>>> import numpy as np
>>> np.set_printoptions(precision=3, suppress=True, linewidth=140, legacy="1.25")
>>> def rd(a):
...     return np.round(a, 3) + 0
... 
>>> E = np.load("arr.npy")
>>> E
array([[ 0.1  ,  0.3  , -0.3  , -1.3  ],
       [ 0.131,  0.269, -0.35 , -1.128],
       [-0.1  ,  0.8  , -1.2  , -1.7  ]])
>>> out = np.array([[0, 0, -1], [1, 1, -1], [1, 1, 0], [-2, -2, -2]])
>>> rd(E @ out)
array([[2.6  , 2.6  , 2.2  ],
       [2.175, 2.175, 1.856],
       [3.   , 3.   , 2.7  ]])
>>> rd(np.einsum("ik,kj->ji", E, out))
array([[2.6  , 2.175, 3.   ],
       [2.6  , 2.175, 3.   ],
       [2.2  , 1.856, 2.7  ]])
>>> rd(out.T @ E.T)
array([[2.6  , 2.175, 3.   ],
       [2.6  , 2.175, 3.   ],
       [2.2  , 1.856, 2.7  ]])
>>> np.vstack([E, out.T]).shape
(6, 4)
>>> rd(np.einsum("ij->j", E))
array([ 0.131,  1.369, -1.85 , -4.128])
>>> x = np.array([2, 3, -1, 0])
>>> h1 = np.maximum(E @ x, 0)
>>> rd(np.tanh(E @ x))
array([0.885, 0.889, 0.998])
>>> rd(np.maximum(E @ (3 * x), 0))
array([ 4.2  ,  4.257, 10.2  ])
>>> np.flatnonzero(h1 > 1e-9)
array([0, 1, 2])
>>> blk = np.stack([E, -2 * E, E[::-1]])
>>> blk.shape
(3, 3, 4)
>>> rd(np.einsum("bij,cij->bc", blk, blk))
array([[  8.344, -16.689,   7.084],
       [-16.689,  33.378, -14.169],
       [  7.084, -14.169,   8.344]])
>>> rd(blk.sum(axis=0))
array([[-0.2,  0.5, -0.9, -0.4],
       [ 0. ,  0. ,  0. ,  0. ],
       [ 0.2, -0.5,  0.9,  0.4]])
>>> np.linalg.matrix_rank(blk.reshape(3, -1))
2
>>> rd(np.linalg.norm(blk, axis=(1, 2)))
array([2.889, 5.777, 2.889])
>>> u = np.array([0, -1])
>>> rd(np.correlate(E[0], E[2], "full"))
array([-0.17, -0.63,  0.23,  2.8 ,  1.29, -1.01,  0.13])
>>> np.array([np.convolve(row, u, "same") for row in E])
array([[ 0.   , -0.1  , -0.3  ,  0.3  ],
       [ 0.   , -0.131, -0.269,  0.35 ],
       [ 0.   ,  0.1  , -0.8  ,  1.2  ]])
>>> np.polyval(u, E[0])
array([-1., -1., -1., -1.])
>>> rd(np.cross(E[0, :3], E[2, :3]))
array([-0.12,  0.15,  0.11])
>>> np.convolve(E[0], u)
array([ 0. , -0.1, -0.3,  0.3,  1.3])
>>> data = np.loadtxt("block13.csv", delimiter=",")
>>> data
array([[  5.282, -15.068, -12.044],
       [  3.697,   4.905, -19.034],
       [ 18.368,  -7.789,  -1.39 ],
       [-12.076,  15.011,  -5.372],
       [-12.789,  -9.261,  12.275],
       [-14.48 , -12.602,   5.616],
       [ 15.181, -10.917,  -7.095],
       [ 17.926,   8.429,   2.761],
       [-15.533,   3.457,  12.114],
       [  5.723,   1.83 , -19.076],
       [ 18.724,  -2.794,   6.451],
       [  4.922,   1.883,  19.293],
       [ 12.303,  14.185,   6.887],
       [-19.772,  -1.309,   2.71 ],
       [-13.508,  -3.996, -14.197],
       [ 11.196,  10.826, -12.547],
       [-10.73 ,   0.28 ,  16.875],
       [ -1.915,   9.596,  17.443],
       [  6.278,  18.855,  -2.255],
       [ -5.305,  10.117, -16.417],
       [  1.967, -19.674,  -3.012],
       [  5.193, -17.283,   8.622]])
>>> x = np.array([0, 0, 3])
>>> h1 = np.maximum(data @ x, 0)
>>> rd(h1)
array([ 0.   ,  0.   ,  0.   ,  0.   , 36.825, 16.848,  0.   ,  8.283, 36.342,  0.   , 19.353, 57.879, 20.661,  8.13 ,  0.   ,  0.   ,
       50.625, 52.329,  0.   ,  0.   ,  0.   , 25.866])
